$ ipython --no-banner

In [1]: import numpy as np

In [2]: np.set_printoptions(precision=2, suppress=True, linewidth=200)

In [3]: Q, _ = np.linalg.qr(np.array([[1.1, -0.8, 0.7, -0.4, -1.6, 0.9, 0.9, 0.6],
   ...:     [0.5, 1.9, -2.4, -0.3, 0.1, 0.3, -1.3, 2.3],
   ...:     [0.3, 0.0, 0.9, -0.2, -0.4, 1.5, -1.9, 0.9],
   ...:     [-0.1, -0.7, -0.5, 0.2, -1.1, 0.6, 2.0, 0.7],
   ...:     [-0.2, -0.5, -0.4, -0.4, -0.1, -0.4, -0.1, 1.1],
   ...:     [-0.5, -0.7, -1.3, -1.8, 1.2, 0.8, 0.8, 1.0],
   ...:     [-1.6, -0.2, 0.1, 0.4, 0.8, -1.7, -0.5, -1.5],
   ...:     [0.7, 0.0, 0.7, -0.1, -0.3, -0.6, -1.7, 1.5]]))

In [4]: W0 = Q[:, :3]

In [5]: print(W0)
[[-0.5   0.43  0.09]
 [-0.23 -0.78  0.46]
 [-0.14  0.02 -0.31]
 [ 0.05  0.29  0.38]
 [ 0.09  0.2   0.27]
 [ 0.23  0.26  0.63]
 [ 0.72 -0.04 -0.19]
 [-0.32  0.06 -0.18]]

In [6]: proj = W0 @ np.linalg.solve(W0.T @ W0, W0.T)

In [7]: print(np.trace(proj))
3.0

In [8]: print(np.round((np.eye(8) - proj) @ W0, 2) + 0)
[[0. 0. 0.]
 [0. 0. 0.]
 [0. 0. 0.]
 [0. 0. 0.]
 [0. 0. 0.]
 [0. 0. 0.]
 [0. 0. 0.]
 [0. 0. 0.]]

In [9]: print(np.linalg.matrix_rank(np.eye(8) - proj))
5

In [10]: print(np.linalg.svd(W0, compute_uv=False))
[1. 1. 1.]

In [11]: print(round(float(W0[:, 2] @ W0[:, 0]), 2))
-0.0

In [12]: r0, g = W0[1], W0[0]

In [13]: print(np.round(r0 @ r0, 2))
0.87

In [14]: pr = (r0 @ g) / (r0 @ r0) * r0

In [15]: print(pr)
[ 0.05  0.16 -0.1 ]

In [16]: print(np.linalg.matrix_rank(np.outer(r0, g)))
1

In [17]: print(np.outer(r0, g))
[[ 0.11 -0.1  -0.02]
 [ 0.39 -0.34 -0.07]
 [-0.23  0.2   0.04]]

In [18]: print(round((g - pr) @ r0, 2))
-0.0

In [19]: print(round(np.linalg.norm(r0 + g) ** 2 + np.linalg.norm(r0 - g) ** 2, 2))
2.64

In [20]: out = np.array([[3, 6, 1], [9, 9, 5], [5, 3, 0]])

In [21]: mat = out - out.T

In [22]: print(mat)
[[ 0 -3 -4]
 [ 3  0  2]
 [ 4 -2  0]]

In [23]: print(round(np.linalg.det(mat[::-1]), 2))
0.0

In [24]: print(np.einsum("ij,ji->", mat, mat))
-58

In [25]: print(np.einsum("ii->", mat))
0

In [26]: print(round(np.linalg.det(mat.T), 2))
0.0

In [27]: print(np.kron(np.eye(2, dtype=int), mat))
[[ 0 -3 -4  0  0  0]
 [ 3  0  2  0  0  0]
 [ 4 -2  0  0  0  0]
 [ 0  0  0  0 -3 -4]
 [ 0  0  0  3  0  2]
 [ 0  0  0  4 -2  0]]

In [28]: print(round(np.linalg.eigvals(mat).sum().real, 2))
-0.0
